% python3 -q
>>> import numpy as np
>>> np.set_printoptions(precision=2, suppress=True, linewidth=160, legacy="1.25")
>>> rd = lambda a: np.round(a, 2) + 0
>>> X = np.array([[5, 5, 5, 5, 5],
...     [5, 10, 10, 10, 10],
...     [5, 10, 15, 15, 15],
...     [5, 10, 15, 20, 20],
...     [5, 10, 15, 20, 25]])
>>> hat = np.triu(np.array([[-1, -2, -1, -1, 0],
...     [-1, 1, -2, 1, 3],
...     [0, -2, 3, 0, 0],
...     [2, 0, -1, 0, -1],
...     [-3, 1, 1, 2, -1]]), 1) + np.eye(5)
>>> other = hat @ X @ np.linalg.inv(hat)
>>> rd(np.linalg.det(other))
3125.0
>>> other
array([[ -15.,  -65., -190.,    0.,  145.],
       [  15.,   60.,  175.,   15.,  -90.],
       [   5.,   20.,   60.,    0.,  -45.],
       [   0.,    0.,    0.,    0.,   -5.],
       [   5.,   20.,   60.,    5.,  -30.]])
>>> x = np.array([4, 0, 1, -3, -7])
>>> other @ (2 * x)
array([-2530.,  1640.,   790.,    70.,   550.])
>>> other @ np.ones(5)
array([-125.,  175.,   40.,   -5.,   60.])
>>> np.einsum("ij,j->i", other, x)
array([-1265.,   820.,   395.,    35.,   275.])
>>> other * x
array([[  -60.,    -0.,  -190.,    -0., -1015.],
       [   60.,     0.,   175.,   -45.,   630.],
       [   20.,     0.,    60.,    -0.,   315.],
       [    0.,     0.,     0.,    -0.,    35.],
       [   20.,     0.,    60.,   -15.,   210.]])
>>> np.sign((other @ x).round(6))
array([-1.,  1.,  1.,  1.,  1.])
>>> other = np.array([[-1]])
>>> cent = np.array([[-3, 0], [0, 3]])
>>> E = np.block([[other, np.zeros((1, 2))], [np.zeros((2, 1)), cent]])
>>> E
array([[-1.,  0.,  0.],
       [ 0., -3.,  0.],
       [ 0.,  0.,  3.]])
>>> # symmetric
>>> f, g = X[1], X[0]
>>> f @ f
425
>>> f @ g
225
>>> pr = (f @ g) / (f @ f) * f
>>> rd(np.linalg.norm(f + g) ** 2 + np.linalg.norm(f - g) ** 2)
1100.0
>>> rd((g - pr) @ f)
0.0
>>> rd(g - pr)
array([ 2.35, -0.29, -0.29, -0.29, -0.29])
>>> np.linalg.matrix_rank(np.outer(f, g))
1
>>> np.outer(f, g)
array([[25, 25, 25, 25, 25],
       [50, 50, 50, 50, 50],
       [50, 50, 50, 50, 50],
       [50, 50, 50, 50, 50],
       [50, 50, 50, 50, 50]])
>>> cov = E.T @ E
>>> (E @ E.T).shape
(3, 3)
